$ python3 -q
>>> import numpy as np
>>> np.set_printoptions(suppress=True, linewidth=120)
>>> def rd(a):
...     return np.round(a, 2) + 0
... 
>>> Q, _ = np.linalg.qr(np.array([[-0.1, 1.5, 0.2, 2.0, 1.0, 1.8, -0.7, -0.3],
...     [-0.9, 0.6, 0.4, 0.6, 0.5, -0.9, 1.0, 0.4],
...     [-0.2, 0.3, 0.1, 0.0, 0.5, 0.9, -0.3, -0.9],
...     [-0.8, -1.4, 1.2, 1.4, 0.1, 0.2, 0.2, -1.6],
...     [0.9, 0.5, 0.2, 0.6, -0.1, 2.6, 0.3, -1.4],
...     [1.4, 0.5, -0.7, 0.7, -0.3, -0.9, -1.3, -0.6],
...     [-1.2, 1.1, 0.4, 0.3, 0.7, -1.5, -1.2, 0.0],
...     [0.0, 0.7, -0.2, -1.1, 0.3, 0.3, 0.0, 1.8]]))
>>> W0 = 2 * Q
>>> rd(W0)
array([[-0.08, -1.15, -0.72, -0.93,  0.68, -0.66, -0.1 ,  0.61],
       [-0.75, -0.48, -0.14, -0.2 , -0.51,  0.25,  1.64, -0.37],
       [-0.17, -0.23, -0.1 ,  0.23,  1.33,  0.27, -0.08, -1.42],
       [-0.67,  1.05, -1.26, -0.29,  0.31,  0.73, -0.08,  0.38],
       [ 0.75, -0.36, -1.35,  0.96, -0.58, -0.3 ,  0.02, -0.38],
       [ 1.17, -0.34, -0.02, -0.82, -0.17,  1.34,  0.05, -0.12],
       [-1.  , -0.87, -0.01,  0.15, -0.73,  0.67, -1.08, -0.21],
       [ 0.  , -0.53,  0.2 ,  1.16,  0.72,  0.75,  0.35,  1.06]])
>>> rd(np.linalg.det(W0))
np.float64(-256.0)
>>> vec = np.array([0, 2, -1, -1, -1, 2, 3, 1])
>>> h1 = np.maximum(W0 @ vec, 0)
>>> rd(W0 * (h1 > 1e-9)[:, None])
array([[ 0.  ,  0.  ,  0.  ,  0.  ,  0.  ,  0.  ,  0.  ,  0.  ],
       [-0.75, -0.48, -0.14, -0.2 , -0.51,  0.25,  1.64, -0.37],
       [ 0.  ,  0.  ,  0.  ,  0.  ,  0.  ,  0.  ,  0.  ,  0.  ],
       [-0.67,  1.05, -1.26, -0.29,  0.31,  0.73, -0.08,  0.38],
       [ 0.  ,  0.  ,  0.  ,  0.  ,  0.  ,  0.  ,  0.  ,  0.  ],
       [ 1.17, -0.34, -0.02, -0.82, -0.17,  1.34,  0.05, -0.12],
       [ 0.  ,  0.  ,  0.  ,  0.  ,  0.  ,  0.  ,  0.  ,  0.  ],
       [ 0.  , -0.53,  0.2 ,  1.16,  0.72,  0.75,  0.35,  1.06]])
>>> rd(np.tanh(W0 @ vec))
array([-0.98,  1.  , -1.  ,  1.  , -0.58,  1.  , -1.  ,  0.43])
